>>> import numpy as np
>>> np.set_printoptions(suppress=True, linewidth=200)
>>> data = np.load("run1.npy")
>>> data
array([[-1., -2., -2.,  0.],
       [-2., -1., -2.,  0.],
       [-2., -2., -1.,  0.],
       [ 0.,  0.,  0., -1.]])
>>> rng = np.random.default_rng(38)
>>> other = data + rng.integers(-2, 3, (4, 1)) @ rng.integers(-2, 3, (1, 4))
>>> other
array([[ 0., -3., -2., -1.],
       [-2., -1., -2.,  0.],
       [-1., -3., -1., -1.],
       [ 1., -1.,  0., -2.]])
>>> other - data
array([[ 1., -1.,  0., -1.],
       [ 0.,  0.,  0.,  0.],
       [ 1., -1.,  0., -1.],
       [ 1., -1.,  0., -1.]])
>>> np.linalg.matrix_rank(other - data, tol=1e-8)
np.int64(1)
>>> np.abs(other - data).sum(axis=1)
array([3., 0., 3., 3.])
>>> data[:, 4]
Traceback (most recent call last):
  File "<python-input-10>", line 1, in <module>
    data[:, 4]
    ~~~~^^^^^^
IndexError: index 4 is out of bounds for axis 1 with size 4
>>> data - data[0]
array([[ 0.,  0.,  0.,  0.],
       [-1.,  1.,  0.,  0.],
       [-1.,  0.,  1.,  0.],
       [ 1.,  2.,  2., -1.]])
>>> data.shape
(4, 4)
>>> data[4]
Traceback (most recent call last):
  File "<python-input-13>", line 1, in <module>
    data[4]
    ~~~~^^^
IndexError: index 4 is out of bounds for axis 0 with size 4
>>> t = np.radians(72)
>>> R = np.eye(4)
>>> R[0, 0] = R[1, 1] = np.cos(t)
>>> R[0, 1], R[1, 0] = -np.sin(t), np.sin(t)
>>> R.round(2)
array([[ 0.31, -0.95,  0.  ,  0.  ],
       [ 0.95,  0.31,  0.  ,  0.  ],
       [ 0.  ,  0.  ,  1.  ,  0.  ],
       [ 0.  ,  0.  ,  0.  ,  1.  ]])
>>> other = data @ R.T
>>> np.allclose(data @ data.T, other @ other.T)
True
>>> w, evecs = np.linalg.eigh(data)
>>> np.round(evecs.T @ evecs, 2) + 0
array([[1., 0., 0., 0.],
       [0., 1., 0., 0.],
       [0., 0., 1., 0.],
       [0., 0., 0., 1.]])
>>> np.unique(w.round(6) + 0, return_counts=True)[1]
array([1, 1, 2])
>>> np.round(evecs @ np.diag(w) @ evecs.T, 2)
array([[-1., -2., -2.,  0.],
       [-2., -1., -2.,  0.],
       [-2., -2., -1.,  0.],
       [ 0.,  0.,  0., -1.]])
>>> np.round(np.linalg.eigvalsh(data @ data), 2)
array([ 1.,  1.,  1., 25.])
>>> np.round(np.linalg.eigvalsh(data + -1 * np.eye(4)), 2) + 0
array([-6., -2.,  0.,  0.])
>>> G = data.T @ data
>>> np.trace(G), (data ** 2).sum()
(np.float64(28.0), np.float64(28.0))
>>> np.diag(G)
array([9., 9., 9., 1.])
>>> G
array([[9., 8., 8., 0.],
       [8., 9., 8., 0.],
       [8., 8., 9., 0.],
       [0., 0., 0., 1.]])
>>> np.linalg.matrix_rank(G)
np.int64(4)
>>> (data @ data.T).shape
(4, 4)
>>> np.round(np.linalg.svd(data, compute_uv=False) ** 2, 2)
array([25.,  1.,  1.,  1.])
>>> q, _ = np.linalg.qr(np.array([[0.3, -1.4], [-0.3, -0.3]]))
>>> evecs, _ = np.linalg.qr(np.array([[0.2, -0.4, -0.2], [1.2, -0.2, 1.4], [-0.5, -0.1, -1.0]]))
>>> s = 5 * 0.9 ** np.arange(2)
>>> M = q[:, :2] * s @ evecs[:2]
>>> M.round(2)
array([[-2.37, -3.08,  2.74],
       [-3.44,  3.28, -0.14]])
>>> x = np.array([4, 3, 3, -2])
>>> y = data @ x
>>> y
array([-16., -17., -17.,   2.])
>>> np.round(np.linalg.solve(data, y + data[:, 2]), 2)
array([ 4.,  3.,  4., -2.])
>>> np.round(np.linalg.solve(data.T, data[2]), 2)
array([-0., -0.,  1., -0.])
>>> np.round(np.linalg.solve(data, data[:, 1]), 2) + 0
array([0., 1., 0., 0.])
>>> np.round(np.linalg.solve(data, y), 2)
array([ 4.,  3.,  3., -2.])
>>> G = M.T @ M
>>> np.round(np.linalg.eigvalsh(G)[::-1], 2) + 0
array([25.  , 20.25,  0.  ])
>>> round(np.trace(G), 2), np.round((M ** 2).sum(), 2)
(np.float64(45.25), np.float64(45.25))
>>> u = np.array([-3, -4, -8])
>>> np.round(np.polyval(u, M[0]), 2)
array([-15.32, -24.19, -41.53])
>>> np.round(np.correlate(M[0], M[1], "full"), 2)
array([ 0.34, -7.32, -2.38, 19.61, -9.44])
>>> mat = np.array([[5, 0, -3, 3], [-1, -5, 3, -4], [4, -4, 0, -1], [-5, -5, 1, -3]])
>>> mat
array([[ 5,  0, -3,  3],
       [-1, -5,  3, -4],
       [ 4, -4,  0, -1],
       [-5, -5,  1, -3]])
>>> q = mat.astype(float).copy()
>>> for j in range(4):
...     q[:, j] -= q[:, :j] @ (q[:, :j].T @ q[:, j])
...     q[:, j] /= np.linalg.norm(q[:, j])
... 
>>> q.round(2)
array([[ 0.61, -0.13, -0.56,  0.54],
       [-0.12, -0.6 ,  0.55,  0.56],
       [ 0.49, -0.61,  0.08, -0.62],
       [-0.61, -0.5 , -0.61, -0.07]])
>>> np.round(q.T @ q, 2) + 0
array([[1., 0., 0., 0.],
       [0., 1., 0., 0.],
       [0., 0., 1., 0.],
       [0., 0., 0., 1.]])
>>> np.round(q.T @ mat, 2) + 0
array([[ 8.19,  1.71, -2.81,  3.67],
       [ 0.  ,  7.94, -1.91,  4.12],
       [ 0.  ,  0.  ,  2.73, -2.13],
       [ 0.  ,  0.  ,  0.  ,  0.19]])
>>> np.round(np.linalg.eigvals(mat).sum().real, 2)
np.float64(-3.0)
>>> np.round(np.linalg.det(mat.T), 2)
np.float64(34.0)
>>> np.round(np.linalg.eigvals(mat), 2)
array([-6.74+0.j  ,  1.99+4.14j,  1.99-4.14j, -0.24+0.j  ])
>>> np.kron(np.eye(2, dtype=int), mat)
array([[ 5,  0, -3,  3,  0,  0,  0,  0],
       [-1, -5,  3, -4,  0,  0,  0,  0],
       [ 4, -4,  0, -1,  0,  0,  0,  0],
       [-5, -5,  1, -3,  0,  0,  0,  0],
       [ 0,  0,  0,  0,  5,  0, -3,  3],
       [ 0,  0,  0,  0, -1, -5,  3, -4],
       [ 0,  0,  0,  0,  4, -4,  0, -1],
       [ 0,  0,  0,  0, -5, -5,  1, -3]])
>>> mat @ mat
array([[ -2,  -3, -12,   9],
       [ 32,  33, -16,  26],
       [ 29,  25, -25,  31],
       [ -1,  36,  -3,  13]])
>>> round(float(np.abs(np.linalg.eigvals(mat)).max()), 2)
6.74
>>> (mat + mat.T) / 2
array([[ 5. , -0.5,  0.5, -1. ],
       [-0.5, -5. , -0.5, -4.5],
       [ 0.5, -0.5,  0. ,  0. ],
       [-1. , -4.5,  0. , -3. ]])
>>> np.round(np.sort(np.abs(np.linalg.eigvals(mat))), 2)
array([0.24, 4.6 , 4.6 , 6.74])
>>> np.linalg.matrix_power(mat, 4)
array([[-449,  -69,  345, -351],
       [ 502, 1529, -590,  988],
       [ -14, 1229, -216,  539],
       [1054, 1584, -528, 1003]])
>>> mat.inv()
Traceback (most recent call last):
  File "<python-input-68>", line 1, in <module>
    mat.inv()
    ^^^^^^^
AttributeError: 'numpy.ndarray' object has no attribute 'inv'
>>> np.argsort(-np.linalg.norm(mat, axis=0).round(6), kind="stable")[:3]
array([0, 1, 3])
>>> np.linalg.matrix_rank(mat, rtol=0.1)
np.int64(3)
>>> A = np.load("block13.npy")
>>> A.round(2)
array([[ 0.75, -0.36, -0.21, -0.51],
       [ 0.25,  0.93, -0.08, -0.26],
       [ 0.6 ,  0.06,  0.51,  0.62],
       [-0.15, -0.04,  0.83, -0.53]])
>>> idx = rng.permutation(4)
>>> other = A[:, idx] * rng.choice([-1, 1], 4)
>>> other.round(2)
array([[ 0.21,  0.75, -0.51, -0.36],
       [ 0.08,  0.25, -0.26,  0.93],
       [-0.51,  0.6 ,  0.62,  0.06],
       [-0.83, -0.15, -0.53, -0.04]])
>>> left, _, VT = np.linalg.svd(A.T @ other)
>>> idx
array([2, 0, 3, 1])
>>> np.round(np.linalg.lstsq(A, other)[0], 2) + 0
array([[ 0.,  1.,  0.,  0.],
       [ 0.,  0.,  0.,  1.],
       [-1.,  0.,  0.,  0.],
       [ 0.,  0.,  1.,  0.]])
>>> np.round(left @ VT, 2) + 0
array([[ 0.,  1.,  0.,  0.],
       [ 0.,  0.,  0.,  1.],
       [-1.,  0.,  0.,  0.],
       [ 0.,  0.,  1.,  0.]])
>>> np.round(np.linalg.eigvals(A), 2)
array([-1.  +0.j  ,  0.83+0.56j,  0.83-0.56j,  1.  +0.j  ])
>>> np.round(np.poly(A), 2) + 0
array([ 1.  , -1.65,  0.  ,  1.65, -1.  ])
>>> np.round(np.linalg.svd(A, compute_uv=False), 2)
array([1., 1., 1., 1.])
>>> np.round(np.linalg.norm(A, axis=0), 2)
array([1., 1., 1., 1.])
>>> np.round(A.T @ A, 2) + 0
array([[1., 0., 0., 0.],
       [0., 1., 0., 0.],
       [0., 0., 1., 0.],
       [0., 0., 0., 1.]])
>>> np.round(A[:, 0] @ A[:, 1], 2)
np.float64(-0.0)
>>> np.round(A @ A.T, 2) + 0
array([[1., 0., 0., 0.],
       [0., 1., 0., 0.],
       [0., 0., 1., 0.],
       [0., 0., 0., 1.]])
>>> idx = rng.permutation(4)
>>> idx
array([3, 2, 1, 0])
>>> other = A[idx][:, idx]
>>> np.round(np.diag(other), 2)
array([-0.53,  0.51,  0.93,  0.75])
>>> feats = np.load("mat.npy")
>>> feats
array([[ 0.15, -5.13,  6.12, -4.95, -3.68,  2.41],
       [-0.1 , -2.39,  1.58, -4.11, -1.26,  2.47],
       [ 0.12, -3.36,  3.4 , -4.58, -2.51,  0.74],
       [-0.18, -2.41,  1.6 , -4.22, -1.21,  2.47],
       [ 0.03, -5.68,  6.59, -4.98, -3.58,  4.16],
       [-0.26, -2.75,  2.13, -4.22, -1.14,  4.23],
       [ 0.  , -1.08,  0.56, -2.13, -0.51,  0.42],
       [ 0.29, -3.75,  5.11, -2.84, -2.99,  0.38],
       [ 0.18, -2.82,  4.62, -0.77, -2.47,  0.01],
       [ 0.31, -2.34,  4.19, -0.81, -2.4 , -1.68],
       [ 0.27, -2.36,  4.21, -0.77, -2.42, -1.69],
       [ 0.06, -2.39,  2.87, -2.55, -1.75,  0.32],
       [ 0.18, -0.91,  1.85, -0.42, -1.23, -1.71],
       [ 0.36, -2.79,  4.56, -0.73, -2.37,  0.03],
       [-0.07,  0.  , -0.04,  0.07, -0.05,  0.04],
       [ 0.26, -0.53,  1.54, -0.38, -1.17, -3.5 ],
       [ 0.35, -2.35,  4.21, -0.75, -2.34, -1.63],
       [-0.22, -2.88,  1.99, -4.26, -1.19,  4.12],
       [ 0.  , -3.81,  3.94, -4.63, -2.42,  2.55],
       [-0.08, -1.35,  1.09, -2.09, -0.63,  2.12],
       [ 0.14, -3.37,  3.58, -4.66, -2.35,  0.76],
       [ 0.2 , -4.82,  5.88, -5.  , -3.66,  0.7 ],
       [ 0.38, -2.41,  4.17, -0.76, -2.42, -1.71],
       [ 0.06,  0.35, -0.41, -0.04, -0.04, -1.68]])
>>> G = np.cov(feats, rowvar=False)
>>> G.shape
(6, 6)
>>> round(float(np.corrcoef(feats[:, 5], feats[:, 2])[0, 1]), 2)
0.12
>>> np.round(np.median(feats, axis=0), 2)
array([ 0.13, -2.41,  3.49, -2.34, -2.34,  0.4 ])
>>> np.round(feats.std(axis=0), 2)
array([0.18, 1.47, 1.9 , 1.87, 1.04, 2.08])
>>> np.round(np.corrcoef(feats.T), 2)
array([[ 1.  , -0.09,  0.52,  0.47, -0.51, -0.75],
       [-0.09,  1.  , -0.87,  0.75,  0.89, -0.54],
       [ 0.52, -0.87,  1.  , -0.35, -0.99,  0.12],
       [ 0.47,  0.75, -0.35,  1.  ,  0.43, -0.8 ],
       [-0.51,  0.89, -0.99,  0.43,  1.  , -0.11],
       [-0.75, -0.54,  0.12, -0.8 , -0.11,  1.  ]])
>>> np.round(np.linalg.norm(feats) ** 2 / np.linalg.norm(feats, 2) ** 2, 2)
np.float64(1.17)
>>> np.linalg.norm(feats, axis=1).argmax()
np.int64(4)
>>> round(float(np.linalg.norm(feats, 1)), 2), np.round(np.linalg.norm(feats, np.inf), 2)
(76.24, np.float64(25.02))
>>> round(float(np.linalg.norm(feats[14] - feats[17])), 2)
7.01
>>> round(float(np.linalg.norm(feats[14], 1)), 2), round(np.linalg.norm(feats[14], np.inf), 2)
(0.27, np.float64(0.07))
>>> np.round(feats[14] @ feats[17], 2)
np.float64(-0.14)
>>> other = feats / np.linalg.norm(feats, axis=1, keepdims=True)
>>> G = other @ other.T
>>> G[18].round(2)
array([ 0.98,  0.96,  0.97,  0.95,  0.98,  0.93,  0.91,  0.92,  0.8 ,  0.68,  0.67,  0.96,  0.47,  0.8 , -0.26,  0.12,  0.67,  0.93,  1.  ,  0.93,  0.97,  0.96,  0.67, -0.49])
>>> np.argwhere(np.triu(np.abs(G) > 0.95, 1))
array([[ 0,  2],
       [ 0,  4],
       [ 0,  7],
       [ 0, 11],
       [ 0, 18],
       [ 0, 20],
       [ 0, 21],
       [ 1,  3],
       [ 1,  5],
       [ 1,  6],
       [ 1, 17],
       [ 1, 18],
       [ 1, 19],
       [ 2, 11],
       [ 2, 18],
       [ 2, 20],
       [ 2, 21],
       [ 3,  5],
       [ 3,  6],
       [ 3, 17],
       [ 3, 18],
       [ 3, 19],
       [ 4, 11],
       [ 4, 18],
       [ 4, 21],
       [ 5, 17],
       [ 5, 19],
       [ 7,  8],
       [ 7, 11],
       [ 7, 13],
       [ 7, 21],
       [ 8,  9],
       [ 8, 10],
       [ 8, 13],
       [ 8, 16],
       [ 8, 22],
       [ 9, 10],
       [ 9, 13],
       [ 9, 16],
       [ 9, 22],
       [10, 13],
       [10, 16],
       [10, 22],
       [11, 18],
       [11, 20],
       [11, 21],
       [13, 16],
       [13, 22],
       [16, 22],
       [17, 19],
       [18, 20],
       [18, 21],
       [20, 21]])
>>> other = np.c_[feats[:, :4] @ np.array([[2, 3, 3, -1], [0, 2, 2, 2], [1, 3, 2, 3], [-1, -3, -1, 2]]), np.array([1, 2, 0, 1, 0, 0, 0, 1, 2, 0, 1, 0, 2, 0, 1, 1, 1, 2, 2, 2, 0, 0, 2, 2])]
>>> other.round(2)
array([[11.37, 23.4 ,  7.38, -1.95,  1.  ],
       [ 5.49, 11.99,  2.19, -8.16,  2.  ],
       [ 8.22, 17.58,  5.02, -5.8 ,  0.  ],
       [ 5.46, 12.1 ,  2.06, -8.28,  1.  ],
       [11.63, 23.44,  6.89, -1.58,  0.  ],
       [ 5.83, 12.77,  2.2 , -7.29,  0.  ],
       [ 2.69,  5.91,  1.09, -4.74,  0.  ],
       [ 8.53, 17.22,  6.43,  1.86,  1.  ],
       [ 5.75, 11.07,  4.91,  6.5 ,  2.  ],
       [ 5.62, 11.25,  5.44,  5.96,  0.  ],
       [ 5.52, 11.03,  5.28,  6.1 ,  1.  ],
       [ 5.54, 11.66,  3.69, -1.33,  0.  ],
       [ 2.63,  5.53,  2.84,  2.71,  2.  ],
       [ 6.01, 11.37,  5.35,  6.28,  0.  ],
       [-0.25, -0.54, -0.36,  0.09,  1.  ],
       [ 2.44,  5.48,  3.18,  2.54,  1.  ],
       [ 5.66, 11.23,  5.52,  6.08,  1.  ],
       [ 5.81, 12.33,  1.82, -8.09,  2.  ],
       [ 8.57, 18.09,  4.89, -5.06,  2.  ],
       [ 3.02,  6.6 ,  1.33, -3.53,  2.  ],
       [ 8.52, 18.4 ,  5.5 , -5.46,  0.  ],
       [11.28, 23.6 ,  7.72, -2.2 ,  0.  ],
       [ 5.69, 11.11,  5.42,  5.79,  2.  ],
       [-0.25, -0.23,  0.1 , -0.67,  2.  ]])
>>> np.round(np.linalg.norm(other - feats @ np.linalg.lstsq(feats, other)[0], axis=0), 2) + 0
array([0.  , 0.  , 0.  , 0.  , 4.77])
>>> np.linalg.matrix_rank(other)
np.int64(5)
